In [1]: import numpy as np

In [2]: np.set_printoptions(precision=1, suppress=True, linewidth=200)

In [3]: def rnd(a):
   ...:     return np.round(a, 1) + 0
   ...: 

In [4]: J = np.load("mat.npy")

In [5]: J
Out[5]: 
array([[ 63,   9, -18,  27,  54,  54,  -9],
       [ 56,   8, -16,  24,  48,  48,  -8],
       [ 56,   8, -16,  24,  48,  48,  -8],
       [ 63,   9, -18,  27,  54,  54,  -9]])

In [6]: U, s, Vt = np.linalg.svd(J)

In [7]: np.argmax(s[:-1] / (s[1:] + 1e-6)) + 1
Out[7]: np.int64(1)

In [8]: B = U[:, :1] @ np.diag(s[:1]) @ Vt[:1]

In [9]: rnd(np.abs(J - B).max())
Out[9]: np.float64(0.0)

In [10]: np.linalg.matrix_rank(B)
Out[10]: np.int64(1)

In [11]: f = np.array([-4, 8])

In [12]: np.array([np.convolve(row, f, "same") for row in J])
Out[12]: 
array([[-252,  468,  144, -252,    0,  216,  468],
       [-224,  416,  128, -224,    0,  192,  416],
       [-224,  416,  128, -224,    0,  192,  416],
       [-252,  468,  144, -252,    0,  216,  468]])

In [13]: np.polyval(f, J[1])
Out[13]: array([-216,  -24,   72,  -88, -184, -184,   40])

In [14]: np.convolve(J[1], f)
Out[14]: array([-224,  416,  128, -224,    0,  192,  416,  -64])

In [15]: np.linalg.matrix_rank(J, rtol=0.1)
Out[15]: np.int64(1)

In [16]: rnd(np.linalg.norm(J, 2) / np.linalg.norm(J))
Out[16]: np.float64(1.0)

In [17]: [round(float(x), 1) for x in np.linalg.svd(J, compute_uv=False)[:3]]
Out[17]: [198.6, 0.0, 0.0]

In [18]: np.linalg.cond(J) > 100
Out[18]: np.True_

In [19]: E = np.array([[0, 0, 1, 0, 0],
    ...:     [0, 0, 0, 1, 0],
    ...:     [1, 0, 0, 0, 0],
    ...:     [0, 1, 0, 0, 0],
    ...:     [0, 0, 0, 0, 0]])

In [20]: B = np.array([[7, 7, 2], [4, 9, 1], [5, 3, 6], [1, 0, 2], [1, 2, 2]])

In [21]: B.T @ E.T
Out[21]: 
array([[5, 1, 7, 4, 0],
       [3, 0, 7, 9, 0],
       [6, 2, 2, 1, 0]])

In [22]: np.einsum("ij->j", E)
Out[22]: array([1, 1, 1, 1, 0])

In [23]: E @ B
Out[23]: 
array([[5, 3, 6],
       [1, 0, 2],
       [7, 7, 2],
       [4, 9, 1],
       [0, 0, 0]])

In [24]: np.linalg.matrix_rank(np.vstack([E, B.T]))
Out[24]: np.int64(5)

In [25]: np.einsum("ik,kj->ji", E, B)
Out[25]: 
array([[5, 1, 7, 4, 0],
       [3, 0, 7, 9, 0],
       [6, 2, 2, 1, 0]])

In [26]: np.einsum("ik,kj->ij", E, B)
Out[26]: 
array([[5, 3, 6],
       [1, 0, 2],
       [7, 7, 2],
       [4, 9, 1],
       [0, 0, 0]])

In [27]: B = np.array([[1, 1, 0], [0, 0, 0]])

In [28]: W2 = np.kron(B, E)

In [29]: np.linalg.matrix_rank(W2)
Out[29]: np.int64(4)

In [30]: W2
Out[30]: 
array([[0, 0, 1, 0, 0, 0, 0, 1, 0, 0, 0, 0, 0, 0, 0],
       [0, 0, 0, 1, 0, 0, 0, 0, 1, 0, 0, 0, 0, 0, 0],
       [1, 0, 0, 0, 0, 1, 0, 0, 0, 0, 0, 0, 0, 0, 0],
       [0, 1, 0, 0, 0, 0, 1, 0, 0, 0, 0, 0, 0, 0, 0],
       [0, 0, 0, 0, 0, 0, 0, 0, 0, 0, 0, 0, 0, 0, 0],
       [0, 0, 0, 0, 0, 0, 0, 0, 0, 0, 0, 0, 0, 0, 0],
       [0, 0, 0, 0, 0, 0, 0, 0, 0, 0, 0, 0, 0, 0, 0],
       [0, 0, 0, 0, 0, 0, 0, 0, 0, 0, 0, 0, 0, 0, 0],
       [0, 0, 0, 0, 0, 0, 0, 0, 0, 0, 0, 0, 0, 0, 0],
       [0, 0, 0, 0, 0, 0, 0, 0, 0, 0, 0, 0, 0, 0, 0]])

In [31]: W2.shape
Out[31]: (10, 15)

In [32]: np.argwhere(np.triu(E))
Out[32]: 
array([[0, 2],
       [1, 3]])

In [33]: E.sum(axis=0)
Out[33]: array([1, 1, 1, 1, 0])

In [34]: low = np.diag(E.sum(axis=1)) - E

In [35]: np.linalg.matrix_rank(low)
Out[35]: np.int64(2)

In [36]: rnd(np.linalg.eigvalsh(low))
Out[36]: array([0., 0., 0., 2., 2.])

In [37]: round(np.linalg.det(low[1:, 1:]))
Out[37]: 0

In [38]: B = np.array([[-4, 1, -3, -7, -1, 6, 5],
    ...:     [-6, 1, 4, -9, -2, 4, -9],
    ...:     [-5, -4, 7, -3, -4, 8, 7],
    ...:     [-2, -2, -2, 1, -8, -1, 5],
    ...:     [-4, -1, 1, -9, -8, -1, 6],
    ...:     [-5, 6, -4, 3, -3, -5, -5],
    ...:     [5, 4, -9, 3, -4, -7, -5]])

In [39]: F = B + B.T

In [40]: F
Out[40]: 
array([[ -8,  -5,  -8,  -9,  -5,   1,  10],
       [ -5,   2,   0, -11,  -3,  10,  -5],
       [ -8,   0,  14,  -5,  -3,   4,  -2],
       [ -9, -11,  -5,   2, -17,   2,   8],
       [ -5,  -3,  -3, -17, -16,  -4,   2],
       [  1,  10,   4,   2,  -4, -10, -12],
       [ 10,  -5,  -2,   8,   2, -12, -10]])

In [41]: def softmax(z):
    ...:     e = np.exp(z - z.max(axis=-1, keepdims=True))
    ...:     return e / e.sum(axis=-1, keepdims=True)
    ...: 

In [42]: rnd(softmax(F[6] + -3))
Out[42]: array([0.9, 0. , 0. , 0.1, 0. , 0. , 0. ])

In [43]: rnd(softmax(F).sum(axis=1))
Out[43]: array([1., 1., 1., 1., 1., 1., 1.])

In [44]: S = F @ F.T / np.sqrt(7)

In [45]: softmax(S)[6] @ F
Out[45]: array([ 10.,  -5.,  -2.,   8.,   2., -12., -10.])

In [46]: softmax(S).round(6).argmax(axis=1)
Out[46]: array([0, 1, 2, 3, 4, 5, 6])

In [47]: np.all(np.linalg.eigvalsh(F) > 0)
Out[47]: np.False_

In [48]: rnd(np.linalg.eigvalsh(F).min())
Out[48]: np.float64(-38.3)

In [49]: w, evecs = np.linalg.eigh(F)

In [50]: rnd(np.abs(evecs[:, -1]))
Out[50]: array([0.2, 0.5, 0.5, 0.5, 0.1, 0.3, 0.4])

In [51]: rnd(np.linalg.eigvalsh(F @ F))
Out[51]: array([  16.9,   79.9,   89.2,  237.1,  508.6,  578.6, 1465.6])

In [52]: rnd(np.linalg.svd(F, compute_uv=False))
Out[52]: array([38.3, 24.1, 22.6, 15.4,  9.4,  8.9,  4.1])

In [53]: np.abs(evecs[:, -1]).round(6).argmax()
Out[53]: np.int64(2)

In [54]: rnd(w.sum()), np.trace(F)
Out[54]: (np.float64(-26.0), np.int64(-26))

In [55]: rnd(evecs.T @ F @ evecs)
Out[55]: 
array([[-38.3,   0. ,   0. ,   0. ,   0. ,   0. ,   0. ],
       [  0. , -22.6,   0. ,   0. ,   0. ,   0. ,   0. ],
       [  0. ,   0. ,  -9.4,   0. ,   0. ,   0. ,   0. ],
       [  0. ,   0. ,   0. ,  -4.1,   0. ,   0. ,   0. ],
       [  0. ,   0. ,   0. ,   0. ,   8.9,   0. ,   0. ],
       [  0. ,   0. ,   0. ,   0. ,   0. ,  15.4,   0. ],
       [  0. ,   0. ,   0. ,   0. ,   0. ,   0. ,  24.1]])

In [56]: (w > 1e-8).sum(), (w < -1e-8).sum()
Out[56]: (np.int64(3), np.int64(4))

In [57]: m1 = np.load("dump.npy")

In [58]: m1
Out[58]: 
array([[-0.6,  1.9, -0.4, 32. , -1.1, -0.2],
       [ 1.3, -0.6,  1.3, 28. ,  0. ,  0. ],
       [-0.1, -1.3, -1.1, 30. ,  0.8, -0.3],
       [-0.5, -1.9, -0.2, -2. , -0.7, -1.3],
       [-2.3, -1.4, -0.5, 18. , -0.2,  0.5],
       [-1.2,  1.1, -0.4, -2. ,  2.1, -0.5],
       [ 0. ,  0.1, -0.5, 10. ,  0.3,  0.7],
       [ 0.4,  0.6, -0.1, 14. , -0.3,  0.9],
       [ 1.4,  0.7,  0.8, -8. ,  0.8, -0.8]])

In [59]: O, evecs = np.linalg.qr(m1[:, :2])[0], np.linalg.qr(m1[:, 2:])[0]

In [60]: s = np.linalg.svd(O.T @ evecs, compute_uv=False)

In [61]: rnd(s)
Out[61]: array([0.7, 0.3])

In [62]: rnd(np.linalg.norm(O @ O.T - evecs @ evecs.T, 2))
Out[62]: np.float64(1.0)

In [63]: hat = m1 @ np.linalg.solve(m1.T @ m1, m1.T)

In [64]: rnd(np.diag(hat))
Out[64]: array([1. , 0.9, 0.9, 0.7, 0.8, 0.9, 0.2, 0.3, 0.4])

In [65]: np.linalg.matrix_rank(np.eye(9) - hat)
Out[65]: np.int64(3)

In [66]: rnd(np.linalg.norm(F, 2))
Out[66]: np.float64(38.3)

In [67]: rnd(np.linalg.norm(F[4] - F[1]))
Out[67]: np.float64(22.0)

In [68]: F[4] @ F[1]
Out[68]: np.int64(204)

In [69]: np.linalg.norm(F, axis=1).argmax()
Out[69]: np.int64(4)

In [70]: B = m1 / np.linalg.norm(m1, axis=1, keepdims=True)

In [71]: gram = B @ B.T

In [72]: rnd(gram)
Out[72]: 
array([[ 1. ,  1. ,  1. , -0.6,  1. , -0.6,  1. ,  1. , -1. ],
       [ 1. ,  1. ,  1. , -0.6,  1. , -0.6,  1. ,  1. , -1. ],
       [ 1. ,  1. ,  1. , -0.6,  1. , -0.6,  1. ,  1. , -1. ],
       [-0.6, -0.6, -0.6,  1. , -0.6,  0.2, -0.7, -0.7,  0.5],
       [ 1. ,  1. ,  1. , -0.6,  1. , -0.6,  1. ,  1. , -1. ],
       [-0.6, -0.6, -0.6,  0.2, -0.6,  1. , -0.6, -0.6,  0.6],
       [ 1. ,  1. ,  1. , -0.7,  1. , -0.6,  1. ,  1. , -1. ],
       [ 1. ,  1. ,  1. , -0.7,  1. , -0.6,  1. ,  1. , -1. ],
       [-1. , -1. , -1. ,  0.5, -1. ,  0.6, -1. , -1. ,  1. ]])

In [73]: (np.abs(gram) > 0.9).astype(int)
Out[73]: 
array([[1, 1, 1, 0, 1, 0, 1, 1, 1],
       [1, 1, 1, 0, 1, 0, 1, 1, 1],
       [1, 1, 1, 0, 1, 0, 1, 1, 1],
       [0, 0, 0, 1, 0, 0, 0, 0, 0],
       [1, 1, 1, 0, 1, 0, 1, 1, 1],
       [0, 0, 0, 0, 0, 1, 0, 0, 0],
       [1, 1, 1, 0, 1, 0, 1, 1, 1],
       [1, 1, 1, 0, 1, 0, 1, 1, 1],
       [1, 1, 1, 0, 1, 0, 1, 1, 1]])

In [74]: K = np.load("out6.npy")

In [75]: K
Out[75]: 
array([[ 3.6, -0.2,  7.2,  5.9,  1. ,  1.9,  1.2],
       [ 3.9, -0.2,  6.7,  6.5,  1.3,  2.2,  0.8],
       [ 4.1,  0. ,  6.7,  6.2,  1.4,  2. ,  0.7],
       [ 3.6, -0.5,  7. ,  5.7,  0.9,  2. ,  1.4],
       [ 4. ,  0. ,  6.7,  5.7,  1. ,  2.3,  1.8],
       [ 3.8,  0.5,  7.1,  6.3,  1.5,  2.3,  0.3],
       [ 3.7, -0.1,  7. ,  6.8,  0.7,  1.6,  1.1],
       [ 3.3, -0.7,  7.4,  5.1,  1.2,  2. ,  1.4],
       [ 3.9, -0.3,  7.1,  5.9,  1.4,  1.8,  1.1],
       [ 4.2,  0.1,  7. ,  6.1,  0.8,  2.1,  1. ],
       [ 4. , -0.1,  6.7,  6. ,  0.6,  2.1,  1.3],
       [ 3.8,  0.1,  6.9,  5.8,  1.7,  1.6,  0.7],
       [ 4. , -0.4,  6.8,  6.6,  1. ,  2.2,  1.7],
       [ 0.4,  6.1, -0.1,  9.4,  6. ,  9.4,  4.1],
       [ 1.2,  5.6,  0.4,  8.8,  6.1,  8.8,  3.6],
       [ 0.9,  5.4,  0.1,  8.7,  5.9,  9. ,  3.9],
       [ 0.8,  6.6, -0.2,  8.8,  5.9,  9. ,  4.1],
       [ 0.8,  5.7, -0.2,  8.8,  5.4,  8.9,  4.5],
       [ 1.2,  5.7, -0.1,  9.1,  5.8,  9.5,  4.2],
       [ 1.3,  5.5,  0.3,  9.2,  6. ,  9.3,  4.1],
       [ 0.8,  6.2,  0.1,  8.2,  6.1,  8.9,  4.2],
       [ 0.6,  5.4,  0.3,  8.8,  5.4,  8.9,  4.1],
       [ 1.1,  6.3, -0.2,  9.3,  5.9,  8.5,  4.1],
       [ 1.2,  6.1,  0.2,  9.4,  5.8,  8.9,  4.1],
       [ 0.6,  5.7,  0.2,  8.7,  5.5,  8.7,  3.8],
       [ 1.4,  6. ,  0.3,  8.9,  6.5,  9.2,  4.2]])

In [76]: labels = K[:, 6] > np.median(K[:, 6])

In [77]: f = K[labels].mean(axis=0) - K[~labels].mean(axis=0)

In [78]: ((K - K.mean(axis=0)) @ f > 0).astype(int)
Out[78]: array([0, 0, 0, 0, 0, 0, 0, 0, 0, 0, 0, 0, 0, 1, 1, 1, 1, 1, 1, 1, 1, 1, 1, 1, 1, 1])

In [79]: np.argsort(-np.abs(f).round(6), kind="stable")
Out[79]: array([5, 2, 1, 4, 6, 0, 3])

In [80]: labels.astype(int)
Out[80]: array([0, 0, 0, 0, 0, 0, 0, 0, 0, 0, 0, 0, 0, 1, 1, 1, 1, 1, 1, 1, 1, 1, 1, 1, 1, 1])

In [81]: feats = np.load("test8.npy")

In [82]: feats
Out[82]: 
array([[-3, -2, -1,  0,  1,  2,  3,  4],
       [ 5,  6,  7,  8,  9, 10, 11, 12],
       [13, 14, 15, 16, 17, 18, 19, 20],
       [21, 22, 23, 24, 25, 26, 27, 28],
       [29, 30, 31, 32, 33, 34, 35, 36],
       [37, 38, 39, 40, 41, 42, 43, 44],
       [45, 46, 47, 48, 49, 50, 51, 52],
       [53, 54, 55, 56, 57, 58, 59, 60]])

In [83]: U, s, Vt = np.linalg.svd(feats)

In [84]: evecs = Vt[:(s > 1e-8).sum()]

In [85]: rng = np.random.default_rng(30393)

In [86]: x0 = feats[7] + -2 * feats[6] + rng.integers(2) * np.eye(8)[4]

In [87]: x0
Out[87]: array([-37., -38., -39., -40., -40., -42., -43., -44.])

In [88]: np.linalg.matrix_rank(np.vstack([feats, x0]))
Out[88]: np.int64(3)

In [89]: rnd(np.diag(evecs.T @ evecs))
Out[89]: array([0.4, 0.3, 0.2, 0.1, 0.1, 0.2, 0.3, 0.4])

In [90]: np.linalg.lstsq(feats[:-1].T, feats[-1])[2]
Out[90]: np.int32(2)

In [91]: rnd(feats @ np.linalg.pinv(feats) @ feats)
Out[91]: 
array([[-3., -2., -1.,  0.,  1.,  2.,  3.,  4.],
       [ 5.,  6.,  7.,  8.,  9., 10., 11., 12.],
       [13., 14., 15., 16., 17., 18., 19., 20.],
       [21., 22., 23., 24., 25., 26., 27., 28.],
       [29., 30., 31., 32., 33., 34., 35., 36.],
       [37., 38., 39., 40., 41., 42., 43., 44.],
       [45., 46., 47., 48., 49., 50., 51., 52.],
       [53., 54., 55., 56., 57., 58., 59., 60.]])

In [92]: np.unique(feats.round(6), axis=0).shape
Out[92]: (8, 8)

In [93]: U, s, Vt = np.linalg.svd(feats)

In [94]: np.argmax(s[:-1] / (s[1:] + 1e-6)) + 1
Out[94]: np.int64(2)

In [95]: B = U[:, :2] @ np.diag(s[:2]) @ Vt[:2]

In [96]: rnd(np.abs(feats - B).max())
Out[96]: np.float64(0.0)

In [97]: rnd(B)
Out[97]: 
array([[-3., -2., -1.,  0.,  1.,  2.,  3.,  4.],
       [ 5.,  6.,  7.,  8.,  9., 10., 11., 12.],
       [13., 14., 15., 16., 17., 18., 19., 20.],
       [21., 22., 23., 24., 25., 26., 27., 28.],
       [29., 30., 31., 32., 33., 34., 35., 36.],
       [37., 38., 39., 40., 41., 42., 43., 44.],
       [45., 46., 47., 48., 49., 50., 51., 52.],
       [53., 54., 55., 56., 57., 58., 59., 60.]])

In [98]: arr = np.maximum(np.array([[0, 1],
    ...:     [2, 5],
    ...:     [4, 2],
    ...:     [3, 2],
    ...:     [1, 3],
    ...:     [3, 2],
    ...:     [1, 3],
    ...:     [4, 2],
    ...:     [3, 1],
    ...:     [0, 3],
    ...:     [1, 1],
    ...:     [4, 0],
    ...:     [5, 0],
    ...:     [0, 4],
    ...:     [4, 4],
    ...:     [0, 3],
    ...:     [2, 5],
    ...:     [4, 2],
    ...:     [4, 0],
    ...:     [2, 0],
    ...:     [1, 4],
    ...:     [5, 4],
    ...:     [1, 3],
    ...:     [5, 0],
    ...:     [2, 1]]) @ np.array([[0, 2, -1], [2, -3, 3]]) + np.array([-3, -5, -2]), 0)

In [99]: arr
Out[99]: 
array([[ 0,  0,  1],
       [ 7,  0, 11],
       [ 1,  0,  0],
       [ 1,  0,  1],
       [ 3,  0,  6],
       [ 1,  0,  1],
       [ 3,  0,  6],
       [ 1,  0,  0],
       [ 0,  0,  0],
       [ 3,  0,  7],
       [ 0,  0,  0],
       [ 0,  3,  0],
       [ 0,  5,  0],
       [ 5,  0, 10],
       [ 5,  0,  6],
       [ 3,  0,  7],
       [ 7,  0, 11],
       [ 1,  0,  0],
       [ 0,  3,  0],
       [ 0,  0,  0],
       [ 5,  0,  9],
       [ 5,  0,  5],
       [ 3,  0,  6],
       [ 0,  5,  0],
       [ 0,  0,  0]])

In [100]: B = np.c_[arr[:, :2] @ np.array([[3, 3], [0, 1]]), np.array([2, 0, -2, 0, 1, 0, -1, -1, 0, 1, -2, -2, -1, 1, 2, -1, -2, 0, 2, -1, -1, 2, -1, 1, 2])]

In [101]: B
Out[101]: 
array([[ 0,  0,  2],
       [21, 21,  0],
       [ 3,  3, -2],
       [ 3,  3,  0],
       [ 9,  9,  1],
       [ 3,  3,  0],
       [ 9,  9, -1],
       [ 3,  3, -1],
       [ 0,  0,  0],
       [ 9,  9,  1],
       [ 0,  0, -2],
       [ 0,  3, -2],
       [ 0,  5, -1],
       [15, 15,  1],
       [15, 15,  2],
       [ 9,  9, -1],
       [21, 21, -2],
       [ 3,  3,  0],
       [ 0,  3,  2],
       [ 0,  0, -1],
       [15, 15, -1],
       [15, 15,  2],
       [ 9,  9, -1],
       [ 0,  5,  1],
       [ 0,  0,  2]])

In [102]: rnd(np.linalg.norm(np.linalg.qr(arr)[0].T @ B, axis=0) ** 2 / ((B ** 2).sum(axis=0) + 1e-12))
Out[102]: array([1., 1., 0.])

In [103]: np.linalg.matrix_rank(np.c_[arr, B])
Out[103]: np.int64(4)
